>>> import numpy as np
>>> np.set_printoptions(precision=3, suppress=True, linewidth=160)
>>> J = np.loadtxt("case17.csv", delimiter=",")
>>> print(J)
[[-6.223 -0.447 -0.777]
 [-7.543 -3.086  0.543]
 [-7.484 -2.968  0.484]
 [-7.825 -3.65   0.825]
 [-7.657 -3.315  0.657]
 [-6.193 -0.386 -0.807]
 [-7.966 -3.932  0.966]
 [-6.44  -0.88  -0.56 ]
 [-7.683 -3.366  0.683]
 [-7.335 -2.67   0.335]
 [-7.259 -2.518  0.259]
 [-6.596 -1.192 -0.404]
 [-6.608 -1.216 -0.392]
 [-6.643 -1.286 -0.357]
 [-7.242 -2.484  0.242]
 [-7.138 -2.277  0.138]
 [-6.083 -0.167 -0.917]
 [-8.5   -5.     1.5  ]]
>>> # null space of dimension 1
>>> C2 = np.cov(J, rowvar=False)
>>> print(np.argwhere(np.triu(np.abs(np.corrcoef(J.T)) > 0.8, 1)))
[[0 1]
 [0 2]
 [1 2]]
>>> print(np.polyfit(J[:, 0], J[:, 2], 1))
[-1. -7.]
>>> print(np.argsort(-J.std(axis=0).round(6), kind="stable"))
[1 0 2]
>>> print(C2)
[[ 0.475  0.95  -0.475]
 [ 0.95   1.9   -0.95 ]
 [-0.475 -0.95   0.475]]
>>> print(np.median(J, axis=0))
[-7.25  -2.501  0.25 ]
>>> print(C2.shape)
(3, 3)
>>> print(np.unique(J.round(6), axis=0).shape)
(18, 3)
>>> print(np.allclose(J[:-1].T @ np.linalg.lstsq(J[:-1].T, J[-1])[0], J[-1]))
True
>>> Ac = J - J.mean(axis=0)
>>> left, sig, Vt = np.linalg.svd(Ac, full_matrices=False)
>>> print(np.round(Ac.mean(axis=0), 3) + 0)
[0. 0. 0.]
>>> print(np.round(sig ** 2 / (sig ** 2).sum(), 3) + 0)
[1. 0. 0.]
>>> print(Vt[0] * np.sign(Vt[0, np.abs(Vt[0]).argmax()]))
[ 0.408  0.816 -0.408]
